% python3 -q
>>> import numpy as np
>>> np.set_printoptions(precision=2, suppress=True, linewidth=140)
>>> def rd(a):
...     return np.round(a, 2) + 0
... 
>>> F = np.load("sample9.npy")
>>> print(rd(F))
[[  1.72 -25.85  -7.32  -7.21 -16.36 -18.3  -12.59  -3.88 -16.48 -18.3    5.6  -14.42]
 [  1.46 -23.89  -6.71  -6.52 -14.89 -16.78 -11.34  -3.77 -15.11 -16.78   5.23 -13.01]
 [  1.22 -22.14  -6.16  -5.9  -13.59 -15.42 -10.23  -3.67 -13.89 -15.42   4.89 -11.75]
 [  1.2  -22.    -6.11  -5.85 -13.48 -15.31 -10.14  -3.66 -13.79 -15.31   4.86 -11.65]
 [  1.13 -21.48  -5.95  -5.68 -13.1  -14.91  -9.82  -3.62 -13.44 -14.91   4.76 -11.29]
 [  0.78 -18.85  -5.13  -4.79 -11.17 -12.89  -8.19  -3.45 -11.64 -12.89   4.23  -9.44]
 [  0.4  -16.06  -4.27  -3.89  -9.17 -10.8   -6.54  -3.25  -9.79 -10.8    3.64  -7.55]
 [ -0.32 -10.71  -2.65  -2.32  -5.5   -6.88  -3.58  -2.77  -6.35  -6.88   2.44  -4.11]
 [ -0.33 -10.69  -2.64  -2.31  -5.48  -6.87  -3.57  -2.76  -6.34  -6.87   2.44  -4.1 ]
 [ -0.66  -8.09  -1.87  -1.65  -3.82  -5.05  -2.3   -2.47  -4.76  -5.05   1.81  -2.58]
 [ -0.89  -6.09  -1.3   -1.21  -2.61  -3.71  -1.42  -2.18  -3.61  -3.71   1.29  -1.52]
 [ -0.94  -5.63  -1.17  -1.12  -2.35  -3.41  -1.24  -2.11  -3.35  -3.41   1.17  -1.3 ]
 [ -0.99  -5.15  -1.04  -1.03  -2.08  -3.1   -1.06  -2.03  -3.08  -3.1    1.04  -1.07]
 [ -1.06  -4.24  -0.8   -0.87  -1.6   -2.53  -0.74  -1.85  -2.59  -2.53   0.79  -0.67]
 [ -1.1   -3.57  -0.62  -0.77  -1.26  -2.12  -0.53  -1.71  -2.24  -2.12   0.6   -0.41]
 [ -1.11  -3.52  -0.61  -0.76  -1.24  -2.08  -0.52  -1.69  -2.21  -2.08   0.59  -0.39]
 [ -1.12  -3.2   -0.53  -0.71  -1.09  -1.89  -0.43  -1.62  -2.05  -1.89   0.5   -0.28]
 [ -1.11  -2.28  -0.31  -0.6   -0.69  -1.37  -0.23  -1.35  -1.59  -1.37   0.24  -0.01]
 [ -0.89  -1.02  -0.07  -0.45  -0.28  -0.68  -0.11  -0.81  -0.93  -0.68  -0.08   0.13]
 [ -0.7   -0.65  -0.02  -0.38  -0.2   -0.49  -0.11  -0.58  -0.69  -0.49  -0.12   0.1 ]
 [ -0.03  -0.02   0.    -0.02  -0.01  -0.02  -0.01  -0.02  -0.03  -0.02  -0.01   0.  ]
 [  0.17   0.11   0.     0.12   0.06   0.12   0.06   0.11   0.17   0.12   0.06   0.01]
 [  0.26   0.17   0.     0.19   0.1    0.18   0.1    0.16   0.27   0.18   0.1    0.02]
 [  0.27   0.17   0.     0.19   0.1    0.19   0.11   0.17   0.28   0.19   0.1    0.02]
 [  0.3    0.19   0.     0.21   0.11   0.21   0.12   0.19   0.31   0.21   0.11   0.02]
 [  1.03   0.65   0.02   0.87   0.52   0.81   0.61   0.57   1.18   0.81   0.45   0.24]
 [  1.07   0.68   0.03   0.92   0.56   0.86   0.65   0.6    1.24   0.86   0.48   0.26]
 [  1.11   0.7    0.03   0.96   0.59   0.89   0.68   0.62   1.3    0.89   0.5    0.28]
 [  1.65   1.09   0.08   1.56   1.03   1.46   1.21   0.86   2.07   1.46   0.8    0.6 ]
 [  2.46   1.79   0.2    2.62   1.89   2.48   2.24   1.18   3.41   2.48   1.28   1.3 ]
 [  3.51   2.93   0.46   4.25   3.35   4.12   3.94   1.54   5.49   4.12   1.97   2.57]
 [  4.82   4.72   0.92   6.64   5.64   6.61   6.59   1.95   8.54   6.61   2.87   4.67]
 [  5.21   5.33   1.09   7.42   6.42   7.45   7.48   2.06   9.54   7.45   3.15   5.39]
 [  5.47   5.77   1.21   7.97   6.98   8.04   8.11   2.13  10.25   8.04   3.34   5.91]
 [  5.9    6.52   1.42   8.89   7.92   9.05   9.19   2.25  11.44   9.05   3.65   6.8 ]
 [  7.39   9.43   2.27  12.34  11.57  12.88  13.29   2.63  15.92  12.88   4.77  10.25]
 [  7.44   9.52   2.3   12.45  11.68  13.    13.42   2.64  16.06  13.     4.8   10.36]
 [  8.05  10.87   2.7   13.99  13.35  14.75  15.29   2.78  18.07  14.75   5.27  11.96]
 [  8.94  12.98   3.33  16.34  15.94  17.44  18.17   2.99  21.16  17.44   5.95  14.45]
 [  9.27  13.81   3.58  17.25  16.96  18.49  19.31   3.06  22.37  18.49   6.21  15.43]
 [  9.29  13.86   3.6   17.3   17.02  18.55  19.37   3.06  22.43  18.55   6.23  15.49]
 [ 11.75  20.71   5.71  24.58  25.31  27.1   28.5    3.57  32.08  27.1    8.18  23.52]
 [ 13.59  26.6    7.56  30.59  32.34  34.3   36.19   3.92  40.11  34.3    9.66  30.37]]
>>> # rank 3
>>> print(rd(np.linalg.norm(F, 2) / np.linalg.norm(F)))
0.97
>>> print(np.argsort(-np.linalg.norm(F, axis=0).round(6), kind="stable")[:3])
[8 1 5]
>>> print(np.linalg.cond(F) > 100)
True
